% ipython --no-banner

In [1]: import numpy as np

In [2]: from numpy import linalg as LA

In [3]: np.set_printoptions(precision=3, suppress=True, linewidth=140, sign=" ")

In [4]: def rnd(a):
   ...:     return np.round(a, 3) + 0
   ...: 

In [5]: X = np.load("run1.npy")

In [6]: print(X)
[[ 1.565 -0.13  -0.478]
 [-0.13   1.961 -0.143]
 [-0.478 -0.143  1.474]]

In [7]: T = np.stack([X, 3 * X, X[::-1]])

In [8]: print(T.shape)
(3, 3, 3)

In [9]: print(LA.matrix_rank(T))
[ 3  3  3]

In [10]: print(rnd(T.sum(axis=0)))
[[ 5.782 -0.663 -0.438]
 [-0.65   9.805 -0.715]
 [-0.347 -0.702  5.418]]

In [11]: print(rnd(LA.norm(T, axis=(1, 2))))
[ 3.  9.  3.]

In [12]: print(rnd(LA.det(T)))
[  4.001 108.025  -4.001]

In [13]: print(rnd(np.einsum("bij,cij->bc", T, T)))
[[  8.999  26.997   1.015]
 [ 26.997  80.992   3.044]
 [  1.015   3.044   8.999]]

In [14]: K = np.load("x.npy")

In [15]: print(K)
[[ 0.218 -0.398 -0.386  0.393]
 [ 0.3   -0.4   -0.4    0.4  ]
 [-0.1   -1.4   -1.7    1.   ]]

In [16]: U, sig, Vh = LA.svd(K, full_matrices=False)

In [17]: print(rnd(U.T @ K @ Vh.T))
[[ 2.6    0.     0.   ]
 [ 0.     0.425  0.   ]
 [ 0.     0.     0.027]]

In [18]: print(rnd(np.cumsum(sig ** 2) / np.sum(sig ** 2)))
[ 0.974  1.     1.   ]

In [19]: gram = K.T @ K

In [20]: print(rnd(LA.eigvalsh(gram)[::-1]))
[ 6.758  0.18   0.001  0.   ]

In [21]: print(LA.matrix_rank(gram))
3

In [22]: print((K @ K.T).shape)
(3, 3)

In [23]: print(rnd(LA.svd(K, compute_uv=False) ** 2))
[ 6.758  0.18   0.001]

In [24]: print(rnd(np.diag(gram)))
[ 0.148  2.278  3.199  1.314]

In [25]: B = K / np.sqrt((K ** 2).mean(axis=1, keepdims=True))

In [26]: print(LA.matrix_rank(K - K.mean(axis=1, keepdims=True)))
3

In [27]: print(LA.matrix_rank(B) == LA.matrix_rank(K))
True

In [28]: print(rnd(LA.norm(B, axis=1)))
[ 2.  2.  2.]

In [29]: print(rnd(B[0]))
[ 0.611 -1.115 -1.082  1.101]
